In [1]: import numpy as np

In [2]: import numpy.linalg as la

In [3]: np.set_printoptions(precision=2, suppress=True, linewidth=120, sign=" ")

In [4]: tidy = lambda a: np.round(a, 2) + 0

In [5]: mat = np.array([[6.0, 1.0, 1.0, 1.0, 1.0],
   ...:     [1.0, 6.0, 1.0, 1.0, 1.0],
   ...:     [1.0, 1.0, 6.0, 1.0, 1.0],
   ...:     [1.0, 1.0, 1.0, 6.0, 1.0],
   ...:     [1.0, 1.0, 1.0, 1.0, 6.0]])

In [6]: rng = np.random.default_rng(55)

In [7]: labels = rng.permutation(5)

In [8]: labels
Out[8]: array([ 3,  0,  4,  1,  2])

In [9]: out = mat[labels][:, labels]

In [10]: out
Out[10]: 
array([[ 6.,  1.,  1.,  1.,  1.],
       [ 1.,  6.,  1.,  1.,  1.],
       [ 1.,  1.,  6.,  1.,  1.],
       [ 1.,  1.,  1.,  6.,  1.],
       [ 1.,  1.,  1.,  1.,  6.]])

In [11]: np.allclose(out, mat)
Out[11]: True

In [12]: tidy(np.sort(np.abs(la.eigvals(out))))
Out[12]: array([  5.,   5.,   5.,   5.,  10.])

In [13]: np.trace(out)
Out[13]: np.float64(30.0)

In [14]: vec = np.array([-1, -2, -1, -2, 2])

In [15]: la.norm(mat @ vec) <= la.norm(mat, 2) * la.norm(vec) + 1e-9
Out[15]: np.True_

In [16]: mat @ np.ones(5)
Out[16]: array([ 10.,  10.,  10.,  10.,  10.])

In [17]: mat @ vec
Out[17]: array([ -9., -14.,  -9., -14.,   6.])

In [18]: np.einsum("ij,j->i", mat, vec)
Out[18]: array([ -9., -14.,  -9., -14.,   6.])

In [19]: mat @ (2 * vec)
Out[19]: array([-18., -28., -18., -28.,  12.])

In [20]: tidy(la.det(2 * mat)), tidy(la.det(mat))
Out[20]: (np.float64(200000.0), np.float64(6250.0))

In [21]: tidy(np.poly(mat))
Out[21]: array([    1.,   -30.,   350., -2000.,  5625., -6250.])

In [22]: np.kron(np.eye(2, dtype=int), mat)
Out[22]: 
array([[ 6.,  1.,  1.,  1.,  1.,  0.,  0.,  0.,  0.,  0.],
       [ 1.,  6.,  1.,  1.,  1.,  0.,  0.,  0.,  0.,  0.],
       [ 1.,  1.,  6.,  1.,  1.,  0.,  0.,  0.,  0.,  0.],
       [ 1.,  1.,  1.,  6.,  1.,  0.,  0.,  0.,  0.,  0.],
       [ 1.,  1.,  1.,  1.,  6.,  0.,  0.,  0.,  0.,  0.],
       [ 0.,  0.,  0.,  0.,  0.,  6.,  1.,  1.,  1.,  1.],
       [ 0.,  0.,  0.,  0.,  0.,  1.,  6.,  1.,  1.,  1.],
       [ 0.,  0.,  0.,  0.,  0.,  1.,  1.,  6.,  1.,  1.],
       [ 0.,  0.,  0.,  0.,  0.,  1.,  1.,  1.,  6.,  1.],
       [ 0.,  0.,  0.,  0.,  0.,  1.,  1.,  1.,  1.,  6.]])

In [23]: tidy(la.det(mat.T))
Out[23]: np.float64(6250.0)

In [24]: np.einsum("ij,ji->", mat, mat)
Out[24]: np.float64(200.0)

In [25]: tidy(la.det(mat[::-1]))
Out[25]: np.float64(6250.0)

In [26]: w, V = la.eigh(mat)

In [27]: vec = np.array([2, 1, 1, 1, 0])

In [28]: tidy(V * np.sqrt(w) @ V.T)
Out[28]: 
array([[ 2.42,  0.19,  0.19,  0.19,  0.19],
       [ 0.19,  2.42,  0.19,  0.19,  0.19],
       [ 0.19,  0.19,  2.42,  0.19,  0.19],
       [ 0.19,  0.19,  0.19,  2.42,  0.19],
       [ 0.19,  0.19,  0.19,  0.19,  2.42]])

In [29]: tidy(vec @ mat @ vec / (vec @ vec)), w[0], w[-1]
Out[29]: (np.float64(8.57), np.float64(5.0), np.float64(10.0))

In [30]: tidy(V * np.maximum(w, 0) @ V.T)
Out[30]: 
array([[ 6.,  1.,  1.,  1.,  1.],
       [ 1.,  6.,  1.,  1.,  1.],
       [ 1.,  1.,  6.,  1.,  1.],
       [ 1.,  1.,  1.,  6.,  1.],
       [ 1.,  1.,  1.,  1.,  6.]])

In [31]: (np.sign(V[:, -1].round(6)) == np.sign(V[0, -1].round(6))).astype(int)
Out[31]: array([ 1,  1,  1,  1,  1])

In [32]: np.abs(mat).sum(axis=1).max(), np.abs(w).max()
Out[32]: (np.float64(10.0), np.float64(10.0))

In [33]: tidy(V * np.abs(w) @ V.T)
Out[33]: 
array([[ 6.,  1.,  1.,  1.,  1.],
       [ 1.,  6.,  1.,  1.,  1.],
       [ 1.,  1.,  6.,  1.,  1.],
       [ 1.,  1.,  1.,  6.,  1.],
       [ 1.,  1.,  1.,  1.,  6.]])

In [34]: np.abs(mat).max()
Out[34]: np.float64(6.0)

In [35]: mat[5]
IndexError: index 5 is out of bounds for axis 0 with size 5


In [36]: tidy(la.svd(mat, compute_uv=False))
Out[36]: array([ 10.,   5.,   5.,   5.,   5.])

In [37]: mat - mat[0]
Out[37]: 
array([[ 0.,  0.,  0.,  0.,  0.],
       [-5.,  5.,  0.,  0.,  0.],
       [-5.,  0.,  5.,  0.,  0.],
       [-5.,  0.,  0.,  5.,  0.],
       [-5.,  0.,  0.,  0.,  5.]])

In [38]: la.rank(mat)
AttributeError: module 'numpy.linalg' has no attribute 'rank'


In [39]: mat[:, 5]
IndexError: index 5 is out of bounds for axis 1 with size 5


In [40]: np.diff(mat, axis=0)
Out[40]: 
array([[-5.,  5.,  0.,  0.,  0.],
       [ 0., -5.,  5.,  0.,  0.],
       [ 0.,  0., -5.,  5.,  0.],
       [ 0.,  0.,  0., -5.,  5.]])

In [41]: theta = np.sort(rng.uniform(-2, 2, 20))

In [42]: arr = np.c_[theta, theta ** 2, theta ** 3] @ np.array([[0, -2, 1, 1, -1], [1, 1, -2, 1, 0], [1, -1, 2, -1, -1]])

In [43]: tidy(arr)
Out[43]: 
array([[ -2.79,  13.15, -20.81,   7.66,   7.97],
       [ -2.18,  11.61, -18.04,   6.43,   6.9 ],
       [ -1.88,  10.83, -16.64,   5.81,   6.36],
       [ -0.16,   4.95,  -6.52,   1.57,   2.56],
       [ -0.09,   4.58,  -5.93,   1.34,   2.34],
       [  0.15,   1.98,  -2.02,   0.04,   0.92],
       [  0.15,   1.95,  -1.98,   0.03,   0.9 ],
       [  0.13,   1.45,  -1.34,  -0.11,   0.66],
       [  0.05,   0.64,  -0.46,  -0.18,   0.29],
       [  0.  ,   0.07,  -0.04,  -0.03,   0.04],
       [  0.  ,   0.06,  -0.03,  -0.03,   0.03],
       [  0.  ,  -0.06,   0.03,   0.03,  -0.03],
       [  0.01,  -0.18,   0.08,   0.1 ,  -0.09],
       [  0.17,  -0.63,   0.19,   0.44,  -0.4 ],
       [  0.23,  -0.72,   0.21,   0.51,  -0.48],
       [  1.21,  -1.51,   0.57,   0.94,  -1.36],
       [  2.07,  -2.04,   1.04,   1.  ,  -2.05],
       [  8.92,  -6.1 ,   6.83,  -0.73,  -7.51],
       [ 10.25,  -6.91,   8.17,  -1.26,  -8.58],
       [ 10.81,  -7.26,   8.75,  -1.49,  -9.03]])

In [44]: f = np.array([1, -2, 7])

In [45]: tidy(np.cross(arr[12, :3], arr[17, :3]))
Out[45]: array([-0.74,  0.62,  1.52])

In [46]: tidy(np.polyval(f, arr[12]))
Out[46]: array([ 6.98,  7.39,  6.85,  6.81,  7.2 ])

In [47]: tidy(np.correlate(arr[12], arr[17], "full"))
Out[47]: array([-0.07,  1.32, -0.38, -2.08,  2.32, -1.3 , -0.56,  1.46, -0.83])

In [48]: tidy(np.convolve(arr[12], f))
Out[48]: array([ 0.01, -0.2 ,  0.5 , -1.29,  0.24,  0.89, -0.65])

In [49]: feats = np.load("mat.npy")

In [50]: feats
Out[50]: 
array([[ 65, -21,  -6, -81],
       [-21,  29,  30,  63],
       [ -6,  30,  36,  54],
       [-81,  63,  54, 162]])

In [51]: def softmax(z):
    ...:     e = np.exp(z - z.max(axis=-1, keepdims=True))
    ...:     return e / e.sum(axis=-1, keepdims=True)
    ...: 

In [52]: tidy(softmax(feats[1] + -1))
Out[52]: array([ 0.,  0.,  0.,  1.])

In [53]: att = feats @ feats.T / np.sqrt(4)

In [54]: softmax(att)
Out[54]: 
array([[ 1.,  0.,  0.,  0.],
       [ 0.,  0.,  0.,  1.],
       [ 0.,  0.,  0.,  1.],
       [ 0.,  0.,  0.,  1.]])

In [55]: vec = np.ones(5)

In [56]: for _ in range(6):
    ...:     vec = mat @ vec
    ...:     vec /= la.norm(vec)
    ...:     print(round(vec @ mat @ vec, 2))
    ...: 
10.0
10.0
10.0
10.0
10.0
10.0

In [57]: tidy(la.eigvalsh(mat)[-1])
Out[57]: np.float64(10.0)

In [58]: W0 = np.loadtxt("case18.csv", delimiter=",")

In [59]: W0
Out[59]: 
array([[-1.,  1.,  0.,  0.],
       [ 0., -1.,  1.,  0.],
       [ 0.,  0., -1.,  1.],
       [ 0.,  0.,  0., -1.]])

In [60]: vec = np.array([1, 1, 3, 0])

In [61]: W0 @ np.ones(4)
Out[61]: array([ 0.,  0.,  0., -1.])

In [62]: np.sign((W0 @ vec).round(6))
Out[62]: array([ 0.,  1., -1.,  0.])

In [63]: W0 @ vec
Out[63]: array([ 0.,  2., -3.,  0.])

In [64]: W0 @ np.eye(4)[1]
Out[64]: array([ 1., -1.,  0.,  0.])

In [65]: W0 * vec
Out[65]: 
array([[-1.,  1.,  0.,  0.],
       [ 0., -1.,  3.,  0.],
       [ 0.,  0., -3.,  0.],
       [ 0.,  0.,  0., -0.]])

In [66]: np.einsum("ij,ji->", W0, W0)
Out[66]: np.float64(4.0)

In [67]: np.poly(W0)
Out[67]: array([ 1.,  4.,  6.,  4.,  1.])

In [68]: tidy(la.det(W0.T))
Out[68]: np.float64(1.0)

In [69]: tidy(la.eigvals(W0).sum().real)
Out[69]: np.float64(-4.0)

In [70]: tidy(la.det(W0[::-1]))
Out[70]: np.float64(1.0)

In [71]: tidy(la.eigvals(W0))
Out[71]: array([-1., -1., -1., -1.])

In [72]: np.einsum("ii->", W0)
Out[72]: np.float64(-4.0)

In [73]: np.kron(np.eye(2, dtype=int), W0)
Out[73]: 
array([[-1.,  1.,  0.,  0., -0.,  0.,  0.,  0.],
       [ 0., -1.,  1.,  0.,  0., -0.,  0.,  0.],
       [ 0.,  0., -1.,  1.,  0.,  0., -0.,  0.],
       [ 0.,  0.,  0., -1.,  0.,  0.,  0., -0.],
       [-0.,  0.,  0.,  0., -1.,  1.,  0.,  0.],
       [ 0., -0.,  0.,  0.,  0., -1.,  1.,  0.],
       [ 0.,  0., -0.,  0.,  0.,  0., -1.,  1.],
       [ 0.,  0.,  0., -0.,  0.,  0.,  0., -1.]])

In [74]: Q, Rm = la.qr(W0)

In [75]: Rm
Out[75]: 
array([[-1.,  1.,  0.,  0.],
       [ 0., -1.,  1.,  0.],
       [ 0.,  0., -1.,  1.],
       [ 0.,  0.,  0., -1.]])

In [76]: np.abs(np.diag(Rm))
Out[76]: array([ 1.,  1.,  1.,  1.])

In [77]: Q @ Rm
Out[77]: 
array([[-1.,  1.,  0.,  0.],
       [ 0., -1.,  1.,  0.],
       [ 0.,  0., -1.,  1.],
       [ 0.,  0.,  0., -1.]])

In [78]: Q
Out[78]: 
array([[ 1.,  0.,  0.,  0.],
       [-0.,  1.,  0.,  0.],
       [-0., -0.,  1.,  0.],
       [-0., -0., -0.,  1.]])

In [79]: m1 = np.array([[2, 0, 0, 2, 2],
    ...:     [2, 2, 0, 0, 2],
    ...:     [2, 2, 2, 0, 0],
    ...:     [0, 2, 2, 2, 0],
    ...:     [0, 0, 2, 2, 2]])

In [80]: out = m1 / np.sqrt((m1 ** 2).mean(axis=1, keepdims=True))

In [81]: la.matrix_rank(out) == la.matrix_rank(m1)
Out[81]: np.True_

In [82]: A = np.load("x.npy")

In [83]: tidy(A)
Out[83]: 
array([[ 0.92, -0.24,  0.18, -0.24, -0.08],
       [-0.24,  0.29,  0.55, -0.71, -0.24],
       [ 0.18,  0.55,  0.57,  0.55,  0.18],
       [-0.24, -0.71,  0.55,  0.29, -0.24],
       [-0.08, -0.24,  0.18, -0.24,  0.92]])

In [84]: tidy(la.norm(A, axis=0))
Out[84]: array([ 1.,  1.,  1.,  1.,  1.])

In [85]: tidy(la.norm(A[4] - A[1]))
Out[85]: np.float64(1.41)

In [86]: tidy(A[4] @ A[1])
Out[86]: np.float64(0.0)

In [87]: hat = np.triu(np.array([[0, -3, 2, -1, -3],
    ...:     [-2, -3, 1, -1, -3],
    ...:     [-3, 1, 3, 3, 1],
    ...:     [-3, -1, 2, 0, 2],
    ...:     [1, -1, 1, 2, 0]]), 1) + np.eye(5)

In [88]: out = hat @ A @ la.inv(hat)

In [89]: np.trace(out), np.trace(A)
Out[89]: (np.float64(3.0), np.float64(3.0))

In [90]: tidy(la.det(out))
Out[90]: np.float64(-1.0)

In [91]: w, V = la.eigh(A)

In [92]: vec = np.array([3, 0, 3, 1, 3])

In [93]: tidy(vec @ A @ vec)
Out[93]: np.float64(27.69)

In [94]: tidy(vec @ A @ vec / (vec @ vec)), tidy(w[0]), w[-1]
Out[94]: (np.float64(0.99), np.float64(-1.0), np.float64(1.0))

In [95]: tidy(V * np.maximum(w, 0) @ V.T)
Out[95]: 
array([[ 0.96, -0.12,  0.09, -0.12, -0.04],
       [-0.12,  0.65,  0.28, -0.35, -0.12],
       [ 0.09,  0.28,  0.79,  0.28,  0.09],
       [-0.12, -0.35,  0.28,  0.65, -0.12],
       [-0.04, -0.12,  0.09, -0.12,  0.96]])

In [96]: tidy(V * np.abs(w) @ V.T)
Out[96]: 
array([[ 1.,  0.,  0.,  0.,  0.],
       [ 0.,  1.,  0.,  0.,  0.],
       [ 0.,  0.,  1.,  0.,  0.],
       [ 0.,  0.,  0.,  1.,  0.],
       [ 0.,  0.,  0.,  0.,  1.]])

In [97]: tidy(np.abs(A).sum(axis=1).max()), np.abs(w).max()
Out[97]: (np.float64(2.04), np.float64(1.0))

In [98]: F = np.load("arr.npy")

In [99]: tidy(F)
Out[99]: 
array([[ 0.4 ,  0.2 ,  0.  ,  0.3 ,  0.1 ,  0.  ],
       [ 0.14,  0.29,  0.21,  0.14,  0.07,  0.14],
       [ 0.08,  0.23,  0.31,  0.  ,  0.23,  0.15],
       [ 0.27,  0.18,  0.09,  0.09,  0.18,  0.18],
       [ 0.18,  0.  ,  0.18,  0.18,  0.27,  0.18],
       [ 0.17,  0.08,  0.25,  0.08,  0.08,  0.33]])

In [100]: labels = rng.permutation(6)

In [101]: labels
Out[101]: array([ 2,  0,  5,  4,  3,  1])

In [102]: out = F[labels][:, labels]

In [103]: tidy(np.trace(out))
Out[103]: np.float64(1.69)

In [104]: tidy(np.sort(np.abs(la.eigvals(out))))
Out[104]: array([ 0.1 ,  0.1 ,  0.14,  0.24,  0.4 ,  1.  ])

In [105]: tidy(la.det(out)), tidy(la.det(F[labels]))
Out[105]: (np.float64(0.0), np.float64(0.0))

In [106]: tidy((F + F.T) / 2)
Out[106]: 
array([[ 0.4 ,  0.17,  0.04,  0.29,  0.14,  0.08],
       [ 0.17,  0.29,  0.22,  0.16,  0.04,  0.11],
       [ 0.04,  0.22,  0.31,  0.05,  0.21,  0.2 ],
       [ 0.29,  0.16,  0.05,  0.09,  0.18,  0.13],
       [ 0.14,  0.04,  0.21,  0.18,  0.27,  0.13],
       [ 0.08,  0.11,  0.2 ,  0.13,  0.13,  0.33]])

In [107]: np.allclose(F @ F.T, F.T @ F)
Out[107]: False

In [108]: tidy(np.abs(la.eigvals(F)).max())
Out[108]: np.float64(1.0)

In [109]: tidy(np.trace(F))
Out[109]: np.float64(1.69)

In [110]: tidy(la.matrix_power(F, 3))
Out[110]: 
array([[ 0.24,  0.18,  0.14,  0.16,  0.14,  0.13],
       [ 0.2 ,  0.17,  0.18,  0.14,  0.15,  0.16],
       [ 0.19,  0.16,  0.19,  0.13,  0.16,  0.17],
       [ 0.22,  0.17,  0.16,  0.15,  0.15,  0.15],
       [ 0.22,  0.16,  0.17,  0.14,  0.16,  0.16],
       [ 0.2 ,  0.17,  0.18,  0.13,  0.15,  0.16]])
